$ python3 -q
>>> import numpy as np
>>> np.set_printoptions(suppress=True, linewidth=120)
>>> def rnd(a):
...     return np.round(a, 3) + 0
... 
>>> A = np.load("test7.npy")
>>> rnd(A)
array([[ 0.78 , -0.366, -0.073, -0.366, -0.073, -0.073, -0.22 , -0.073, -0.22 , -0.073],
       [-0.366,  0.39 , -0.122, -0.61 , -0.122, -0.122, -0.366, -0.122, -0.366, -0.122],
       [-0.073, -0.122,  0.976, -0.122, -0.024, -0.024, -0.073, -0.024, -0.073, -0.024],
       [-0.366, -0.61 , -0.122,  0.39 , -0.122, -0.122, -0.366, -0.122, -0.366, -0.122],
       [-0.073, -0.122, -0.024, -0.122,  0.976, -0.024, -0.073, -0.024, -0.073, -0.024],
       [-0.073, -0.122, -0.024, -0.122, -0.024,  0.976, -0.073, -0.024, -0.073, -0.024],
       [-0.22 , -0.366, -0.073, -0.366, -0.073, -0.073,  0.78 , -0.073, -0.22 , -0.073],
       [-0.073, -0.122, -0.024, -0.122, -0.024, -0.024, -0.073,  0.976, -0.073, -0.024],
       [-0.22 , -0.366, -0.073, -0.366, -0.073, -0.073, -0.22 , -0.073,  0.78 , -0.073],
       [-0.073, -0.122, -0.024, -0.122, -0.024, -0.024, -0.073, -0.024, -0.073,  0.976]])
>>> # orthonormal columns
>>> rng = np.random.default_rng(9)
>>> out = A + rng.integers(-2, 3, (10, 1)) @ rng.integers(-2, 3, (1, 10))
>>> rnd(out)
array([[ 0.78 , -0.366, -0.073, -0.366, -0.073, -0.073, -0.22 , -0.073, -0.22 , -0.073],
       [ 3.634,  4.39 ,  3.878,  3.39 ,  1.878,  3.878, -4.366, -4.122,  1.634, -0.122],
       [ 3.927,  3.878,  4.976,  3.878,  1.976,  3.976, -4.073, -4.024,  1.927, -0.024],
       [-2.366, -2.61 , -2.122, -1.61 , -1.122, -2.122,  1.634,  1.878, -1.366, -0.122],
       [-4.073, -4.122, -4.024, -4.122, -1.024, -4.024,  3.927,  3.976, -2.073, -0.024],
       [ 1.927,  1.878,  1.976,  1.878,  0.976,  2.976, -2.073, -2.024,  0.927, -0.024],
       [ 1.78 ,  1.634,  1.927,  1.634,  0.927,  1.927, -1.22 , -2.073,  0.78 , -0.073],
       [ 1.927,  1.878,  1.976,  1.878,  0.976,  1.976, -2.073, -1.024,  0.927, -0.024],
       [ 1.78 ,  1.634,  1.927,  1.634,  0.927,  1.927, -2.22 , -2.073,  1.78 , -0.073],
       [ 1.927,  1.878,  1.976,  1.878,  0.976,  1.976, -2.073, -2.024,  0.927,  0.976]])
>>> rnd(np.linalg.svd(out - A, compute_uv=False))
array([23.238,  0.   ,  0.   ,  0.   ,  0.   ,  0.   ,  0.   ,  0.   ,  0.   ,  0.   ])
>>> np.abs(out - A).sum(axis=1)
array([ 0., 32., 32., 16., 32., 16., 16., 16., 16., 16.])
>>> mat = np.loadtxt("data.csv", delimiter=",")
>>> mat
array([[3., 5., 1., 2., 1., 0., 2., 4., 5.],
       [1., 2., 0., 0., 0., 2., 5., 3., 4.],
       [3., 1., 5., 1., 0., 1., 0., 0., 4.],
       [3., 4., 0., 0., 4., 4., 2., 2., 5.],
       [5., 0., 1., 5., 2., 0., 1., 2., 4.],
       [0., 1., 0., 4., 0., 4., 5., 1., 2.],
       [4., 4., 0., 5., 3., 0., 1., 1., 4.],
       [3., 4., 3., 3., 3., 2., 0., 3., 0.],
       [1., 0., 1., 3., 3., 0., 4., 2., 2.],
       [3., 2., 0., 3., 5., 1., 1., 5., 3.],
       [5., 3., 1., 1., 1., 0., 1., 5., 4.],
       [4., 5., 5., 5., 1., 2., 4., 3., 1.],
       [2., 5., 2., 0., 0., 4., 4., 1., 0.],
       [0., 1., 1., 3., 2., 5., 5., 4., 4.]])
>>> x = np.array([2, 0, 0, 1, 1, 2, 1, 2, 1])
>>> target = mat @ x
>>> rnd(np.linalg.lstsq(mat, target)[0])
array([2., 0., 0., 1., 1., 2., 1., 2., 1.])
>>> target
array([24., 21., 13., 29., 26., 21., 23., 22., 18., 30., 27., 29., 18., 32.])
>>> rnd(np.linalg.solve(mat.T @ mat, mat.T @ target))
array([2., 0., 0., 1., 1., 2., 1., 2., 1.])
>>> rnd(np.linalg.pinv(mat) @ mat)
array([[1., 0., 0., 0., 0., 0., 0., 0., 0.],
       [0., 1., 0., 0., 0., 0., 0., 0., 0.],
       [0., 0., 1., 0., 0., 0., 0., 0., 0.],
       [0., 0., 0., 1., 0., 0., 0., 0., 0.],
       [0., 0., 0., 0., 1., 0., 0., 0., 0.],
       [0., 0., 0., 0., 0., 1., 0., 0., 0.],
       [0., 0., 0., 0., 0., 0., 1., 0., 0.],
       [0., 0., 0., 0., 0., 0., 0., 1., 0.],
       [0., 0., 0., 0., 0., 0., 0., 0., 1.]])
>>> target = target + 0.05 * rng.normal(size=14)
>>> rnd(target)
array([23.898, 21.071, 12.998, 29.126, 26.041, 21.014, 22.967, 22.07 , 17.975, 30.078, 26.98 , 29.009, 17.924, 32.117])
>>> coef, *_ = np.linalg.lstsq(mat, target)
>>> rnd(coef)
array([ 2.003, -0.02 ,  0.001,  0.997,  1.014,  2.028,  0.989,  2.009,  1.   ])
>>> [round(float(np.linalg.norm(np.linalg.solve(mat.T @ mat + lam * np.eye(9), mat.T @ target))), 2) for lam in (0, 1, 10, 100)]
[4.02, 3.92, 3.55, 2.98]
>>> out = np.c_[mat[:, :1] @ np.array([[-4]]), np.array([3, 3, 2, -1, 3, 1, 3, 1, -3, 1, -2, -1, -2, 1])]
>>> out
array([[-12.,   3.],
       [ -4.,   3.],
       [-12.,   2.],
       [-12.,  -1.],
       [-20.,   3.],
       [  0.,   1.],
       [-16.,   3.],
       [-12.,   1.],
       [ -4.,  -3.],
       [-12.,   1.],
       [-20.,  -2.],
       [-16.,  -1.],
       [ -8.,  -2.],
       [  0.,   1.]])
>>> np.linalg.matrix_rank(out)
np.int64(2)
>>> rnd(np.linalg.norm(np.linalg.qr(mat)[0].T @ out, axis=0) ** 2 / ((out ** 2).sum(axis=0) + 1e-12))
array([1.   , 0.612])
>>> rnd(np.linalg.norm(out - mat @ np.linalg.lstsq(mat, out)[0], axis=0))
array([0.   , 4.941])
>>> E = np.load("a.npy")
>>> E
array([[ 1,  1,  1,  1, -1, -1, -1, -1],
       [ 1, -1,  1, -1, -1,  1, -1,  1],
       [ 1,  1, -1, -1,  1,  1, -1, -1],
       [ 1,  1, -1, -1, -1, -1,  1,  1],
       [ 1,  1,  1,  1,  1,  1,  1,  1],
       [ 1, -1, -1,  1,  1, -1, -1,  1],
       [ 1, -1,  1, -1,  1, -1,  1, -1],
       [ 1, -1, -1,  1, -1,  1,  1, -1]])
>>> rnd(mat.mean(axis=0))
array([2.643, 2.643, 1.429, 2.5  , 1.786, 1.786, 2.5  , 2.571, 3.   ])
>>> mat.sum(axis=1)
array([23., 17., 15., 24., 20., 17., 22., 21., 16., 23., 21., 30., 18., 25.])
>>> np.linalg.matrix_rank(mat)
np.int64(9)
>>> np.unravel_index(np.abs(mat).argmax(), mat.shape)
(np.int64(0), np.int64(1))
>>> mat.shape
(14, 9)
>>> J = np.loadtxt("arr.csv", delimiter=",")
>>> J
array([[  8.89 ,   1.59 ,  15.917,  11.128,   8.047,  -7.265,  14.148,  -4.603,  -9.214,   2.378],
       [ 34.412,  11.917,  -3.073,  18.442, -16.03 , -22.097,  -6.889, -11.123,  -9.363, -16.497],
       [-40.066,  -6.562,  -8.168, -19.837,  23.966,  20.855,   7.913,  57.154,  14.412,  -0.778],
       [-48.121, -20.892,  14.826, -23.942,  23.827,  33.539,  15.398,  -5.958,   9.114,  36.032],
       [ 18.615,   4.43 ,   2.171,   9.881,  -8.063, -10.782,  -2.047, -13.308,  -5.739,  -5.18 ],
       [  9.185,   4.54 , -24.176,  -4.846, -23.817,  -3.308, -25.556,  -9.337,   7.697,  -9.685],
       [ 50.255,  18.012,   1.973,  29.871, -16.037, -34.563,  -1.773,  -7.875, -16.314, -26.116],
       [ -2.014,   2.825, -17.051,  -5.86 ,  -8.288,   1.329, -12.771,  13.621,   7.167,  -9.449],
       [ 65.766,  24.063,   6.845,  42.058, -16.069, -46.065,   2.839,  -4.957, -23.099, -34.958]])
>>> rnd(np.linalg.norm(J, axis=1))
array([ 29.802,  54.332,  81.58 ,  83.016,  29.847,  46.738,  78.812,  29.947, 104.347])
>>> rnd(J[7] @ J[1])
np.float64(37.426)
>>> rnd(np.linalg.norm(J[7] - J[1]))
np.float64(61.433)
>>> rnd(np.linalg.norm(J, 2))
np.float64(174.81)
>>> rnd(np.linalg.norm(J, "nuc"))
np.float64(304.055)
>>> rnd(np.linalg.norm(J, axis=0))
array([111.668,  39.696,  38.471,  65.171,  51.77 ,  74.474,  37.134,  63.114,  37.505,  60.751])
>>> U, sigma, Vt = np.linalg.svd(J)
>>> np.argmax(sigma[:-1] / (sigma[1:] + 1e-6)) + 1
np.int64(3)
>>> out = U[:, :3] @ np.diag(sigma[:3]) @ Vt[:3]
>>> rnd(np.abs(J - out).max())
np.float64(0.498)
>>> np.linalg.matrix_rank(J, rtol=0.05)
np.int64(3)
>>> np.linalg.matrix_rank(out)
np.int64(3)
>>> rnd(np.linalg.norm(J - out, 2)), rnd(sigma[3])
(np.float64(1.128), np.float64(1.128))
>>> rnd(np.linalg.norm(J - out) / np.linalg.norm(J))
np.float64(0.009)
>>> rnd(np.linalg.norm(J, 2) / np.linalg.norm(J))
np.float64(0.891)
>>> np.linalg.matrix_rank(J, rtol=0.1)
np.int64(3)
>>> [round(float(x), 3) for x in np.linalg.svd(J, compute_uv=False)[:3]]
[174.81, 66.607, 58.83]
>>> np.argsort(-np.linalg.norm(J, axis=0).round(6), kind="stable")[:3]
array([0, 5, 3])
>>> w1 = np.array([[-2, -1, 1, -2, -2, -2],
...     [-1, 1, -1, -2, -2, 1],
...     [1, 0, 2, 1, 1, 0],
...     [0, -2, 2, -2, 2, -2],
...     [-2, -2, 0, -1, -1, -2],
...     [1, -1, 1, 2, 0, -1],
...     [1, -1, 2, -1, -1, 1],
...     [0, 0, -2, 0, 2, 1],
...     [2, -2, 0, 2, -2, 1],
...     [1, -2, 2, 1, -1, 2]])
>>> coef = np.array([-2, -1, 0, 2, -2, 0])
>>> act = np.maximum(J @ w1 + coef, 0)
>>> rnd((act > 0).mean(axis=0))
array([0.222, 0.667, 0.667, 0.444, 0.222, 0.444])
>>> np.linalg.matrix_rank(act)
np.int64(6)
>>> (act > 0).astype(int)
array([[0, 0, 1, 0, 0, 0],
       [0, 1, 1, 0, 0, 0],
       [1, 0, 0, 1, 1, 1],
       [1, 0, 1, 1, 0, 1],
       [0, 1, 1, 0, 0, 0],
       [0, 1, 0, 1, 0, 1],
       [0, 1, 1, 0, 0, 0],
       [0, 1, 0, 1, 1, 1],
       [0, 1, 1, 0, 0, 0]])
>>> C = np.array([[1, 1], [3, 2], [2, 0], [1, 2], [1, 0], [0, 2]])
>>> w1 @ C
array([[ -7, -12],
       [ -4,  -1],
       [  7,   3],
       [ -2, -12],
       [-10, -12],
       [  2,   1],
       [  0,  -1],
       [ -2,   2],
       [ -4,   4],
       [ -1,   3]])
>>> (act @ C).round(6).argmax(axis=1)
array([0, 0, 1, 1, 0, 0, 0, 1, 0])
>>> sigma = 20 * 0.5 ** np.arange(3)
>>> q, _ = np.linalg.qr(np.array([[1.5, -1.3, 0.7], [0.4, 0.2, 2.0], [1.5, 1.5, 1.6]]))
>>> m1 = rng.normal(size=(34, 3)) * sigma @ q
>>> rnd(m1)
array([[ -0.797,  -3.832,   4.414],
       [ 15.035,  -9.346,  -9.882],
       [  0.74 ,  15.052,   9.23 ],
       [  9.042,  -9.184,  14.031],
       [ -1.562,  -0.435,  -4.87 ],
       [  1.209,  -8.737,   0.236],
       [  7.327,   1.382,   6.278],
       [ -2.063,  -9.061,   8.828],
       [ 19.446, -14.899,   8.649],
       [ -5.209,  12.851,   2.618],
       [  8.482, -14.629,   3.236],
       [ 15.89 , -11.798,  -1.06 ],
       [ -0.156,   9.391,  -4.835],
       [-31.753,  35.773,   0.995],
       [ 12.794, -12.689,   1.321],
       [ -9.963,   6.837,   1.24 ],
       [ 27.265, -18.923,   4.153],
       [  1.958,   7.052,  -5.655],
       [ -2.19 ,  -6.187,  -6.463],
       [ 13.282, -17.614,  -6.748],
       [  6.308,  -4.016, -20.898],
       [  2.167,  -5.196,  -4.608],
       [ -5.193,  -8.621, -12.339],
       [-14.349,  12.411,  -8.583],
       [ 15.46 , -15.197, -23.964],
       [-31.551,  31.215,   4.584],
       [  2.341,  -1.467, -10.103],
       [-27.214,  25.329,  -2.493],
       [  7.414,  -8.385,  -3.547],
       [-22.719,  31.817,  -7.999],
       [-22.206,  18.546,  26.846],
       [ 23.386, -29.814,  -1.869],
       [ -2.143,  -3.461,  11.919],
       [ 22.629, -29.041,  13.13 ]])
>>> gram = np.cov(m1, rowvar=False)
>>> rnd(np.corrcoef(m1.T))
array([[ 1.   , -0.914, -0.088],
       [-0.914,  1.   ,  0.067],
       [-0.088,  0.067,  1.   ]])
>>> rnd(m1.std(axis=0))
array([15.004, 16.18 ,  9.844])
>>> rnd(np.polyfit(m1[:, 1], m1[:, 2], 1))
array([ 0.041, -0.376])
>>> gram.shape
(3, 3)
>>> rnd(gram)
array([[ 231.926, -228.525,  -13.385],
       [-228.525,  269.74 ,   11.058],
       [ -13.385,   11.058,   99.833]])
>>> np.argwhere(np.triu(np.abs(np.corrcoef(m1.T)) > 0.8, 1))
array([[0, 1]])
>>> q, Rm = np.linalg.qr(m1)
>>> rnd(q.T @ q)
array([[1., 0., 0.],
       [0., 1., 0.],
       [0., 0., 1.]])
>>> np.allclose(Rm.T @ Rm, m1.T @ m1)
True
>>> rnd(abs(Rm[0, 0])), rnd(np.linalg.norm(m1[:, 0]))
(np.float64(87.669), np.float64(87.669))
>>> W0 = np.load("m.npy")
>>> rnd(W0)
array([[ 1.   ,  0.   ,  0.   ,  0.   ,  0.   ,  0.   ],
       [ 0.   ,  1.   ,  0.   ,  0.   ,  0.   ,  0.   ],
       [ 0.   ,  0.   , -0.899, -0.438,  0.   ,  0.   ],
       [ 0.   ,  0.   ,  0.438, -0.899,  0.   ,  0.   ],
       [ 0.   ,  0.   ,  0.   ,  0.   ,  1.   ,  0.   ],
       [ 0.   ,  0.   ,  0.   ,  0.   ,  0.   ,  1.   ]])
>>> rnd(np.linalg.pinv(W0))
array([[ 1.   ,  0.   ,  0.   ,  0.   ,  0.   ,  0.   ],
       [ 0.   ,  1.   ,  0.   ,  0.   ,  0.   ,  0.   ],
       [ 0.   ,  0.   , -0.899,  0.438,  0.   ,  0.   ],
       [ 0.   ,  0.   , -0.438, -0.899,  0.   ,  0.   ],
       [ 0.   ,  0.   ,  0.   ,  0.   ,  1.   ,  0.   ],
       [ 0.   ,  0.   ,  0.   ,  0.   ,  0.   ,  1.   ]])
>>> rnd(np.linalg.svd(W0, compute_uv=False))
array([1., 1., 1., 1., 1., 1.])
>>> rnd(np.linalg.norm(W0, axis=0))
array([1., 1., 1., 1., 1., 1.])
>>> W0[:, 0] @ W0[:, 4]
np.float64(0.0)
>>> x = np.array([-1, -3, -3, -3, -2, -1])
>>> h1 = np.maximum(W0 @ x, 0)
>>> rnd(W0 * (h1 > 1e-9)[:, None])
array([[ 0.   ,  0.   ,  0.   ,  0.   ,  0.   ,  0.   ],
       [ 0.   ,  0.   ,  0.   ,  0.   ,  0.   ,  0.   ],
       [ 0.   ,  0.   , -0.899, -0.438,  0.   ,  0.   ],
       [ 0.   ,  0.   ,  0.438, -0.899,  0.   ,  0.   ],
       [ 0.   ,  0.   ,  0.   ,  0.   ,  0.   ,  0.   ],
       [ 0.   ,  0.   ,  0.   ,  0.   ,  0.   ,  0.   ]])
>>> rnd(np.maximum(W0 @ (3 * x), 0))
array([ 0.   ,  0.   , 12.034,  4.144,  0.   ,  0.   ])
>>> rnd(h1)
array([0.   , 0.   , 4.011, 1.381, 0.   , 0.   ])
>>> rnd(np.maximum(W0 @ x, 0) - np.maximum(-W0 @ x, 0))
array([-1.   , -3.   ,  4.011,  1.381, -2.   , -1.   ])
>>> U, sigma, Vt = np.linalg.svd(W0, full_matrices=False)
>>> rnd(U.T @ W0 @ Vt.T)
array([[1., 0., 0., 0., 0., 0.],
       [0., 1., 0., 0., 0., 0.],
       [0., 0., 1., 0., 0., 0.],
       [0., 0., 0., 1., 0., 0.],
       [0., 0., 0., 0., 1., 0.],
       [0., 0., 0., 0., 0., 1.]])
>>> rnd(np.cumsum(sigma ** 2) / np.sum(sigma ** 2))
array([0.167, 0.333, 0.5  , 0.667, 0.833, 1.   ])
>>> U.shape, sigma.shape, Vt.shape
((6, 6), (6,), (6, 6))
>>> rnd(np.linalg.det(W0))
np.float64(1.0)
>>> (W0 != 0).astype(int)
array([[1, 0, 0, 0, 0, 0],
       [0, 1, 0, 0, 0, 0],
       [0, 0, 1, 1, 0, 0],
       [0, 0, 1, 1, 0, 0],
       [0, 0, 0, 0, 1, 0],
       [0, 0, 0, 0, 0, 1]])
>>> rnd(W0 @ W0)
array([[ 1.   ,  0.   ,  0.   ,  0.   ,  0.   ,  0.   ],
       [ 0.   ,  1.   ,  0.   ,  0.   ,  0.   ,  0.   ],
       [ 0.   ,  0.   ,  0.616,  0.788,  0.   ,  0.   ],
       [ 0.   ,  0.   , -0.788,  0.616,  0.   ,  0.   ],
       [ 0.   ,  0.   ,  0.   ,  0.   ,  1.   ,  0.   ],
       [ 0.   ,  0.   ,  0.   ,  0.   ,  0.   ,  1.   ]])
>>> np.flatnonzero(np.linalg.matrix_power((W0 != 0) + (W0.T != 0) + np.eye(6), 6)[3])
array([2, 3])
>>> rnd(np.sort(np.linalg.eigvals(W0).real))
array([-0.899, -0.899,  1.   ,  1.   ,  1.   ,  1.   ])
